$ python -q
>>> import numpy as np
>>> import numpy.linalg as la
>>> np.set_printoptions(precision=2, suppress=True, linewidth=200, sign=" ")
>>> M = np.load("x.npy")
>>> print(M)
[[ 52 -34  -8  13  30  -5]
 [-34  50  15 -20  13  18]
 [ -8  15  47  26  -2  29]
 [ 13 -20  26  57 -27  -9]
 [ 30  13  -2 -27  67  24]
 [ -5  18  29  -9  24  67]]
>>> ev, vecs = la.eigh(M)
>>> np.abs(vecs[:, -1]).round(6).argmax()
np.int64(5)
>>> print(np.round(vecs.T @ M @ vecs, 2) + 0)
[[   0.24    0.      0.      0.      0.      0.  ]
 [   0.      5.9     0.      0.      0.      0.  ]
 [   0.      0.     29.99    0.      0.      0.  ]
 [   0.      0.      0.     84.84    0.      0.  ]
 [   0.      0.      0.      0.     99.52    0.  ]
 [   0.      0.      0.      0.      0.    119.5 ]]
>>> la.eigvalsh(M @ M)
array([     0.06,     34.77,    899.57,   7198.44,   9905.03,  14280.13])
>>> np.unique(ev.round(6) + 0, return_counts=True)[1]
array([ 1,  1,  1,  1,  1,  1])
>>> la.svd(M, compute_uv=False)
array([ 119.5 ,   99.52,   84.84,   29.99,    5.9 ,    0.24])
>>> la.eigvalsh(M + 5 * np.eye(6))
array([   5.24,   10.9 ,   34.99,   89.84,  104.52,  124.5 ])
>>> np.abs(vecs[:, -1])
array([ 0.17,  0.47,  0.19,  0.4 ,  0.48,  0.57])
>>> print(ev)
[   0.24    5.9    29.99   84.84   99.52  119.5 ]
>>> W0 = np.load("arr.npy")
>>> W0
array([[ 0.13,  0.2 ,  0.07,  0.  ,  0.27,  0.33],
       [ 0.23,  0.14,  0.09,  0.23,  0.09,  0.23],
       [ 0.31,  0.06,  0.06,  0.25,  0.  ,  0.31],
       [ 0.25,  0.  ,  0.25,  0.19,  0.  ,  0.31],
       [ 0.  ,  0.18,  0.27,  0.09,  0.27,  0.18],
       [ 0.27,  0.  ,  0.09,  0.45,  0.09,  0.09]])
>>> f, r1 = W0[1], W0[4]
>>> round(float(f @ f), 2)
0.19
>>> round(float(f @ r1), 2)
0.14
>>> pr = (f @ r1) / (f @ f) * f
>>> pr
array([ 0.16,  0.1 ,  0.07,  0.16,  0.07,  0.16])
>>> print(np.outer(f, r1))
[[ 0.    0.04  0.06  0.02  0.06  0.04]
 [ 0.    0.02  0.04  0.01  0.04  0.02]
 [ 0.    0.02  0.02  0.01  0.02  0.02]
 [ 0.    0.04  0.06  0.02  0.06  0.04]
 [ 0.    0.02  0.02  0.01  0.02  0.02]
 [ 0.    0.04  0.06  0.02  0.06  0.04]]
>>> r1 - pr
array([-0.16,  0.08,  0.21, -0.07,  0.21,  0.02])
>>> la.matrix_rank(np.outer(f, r1))
np.int64(1)
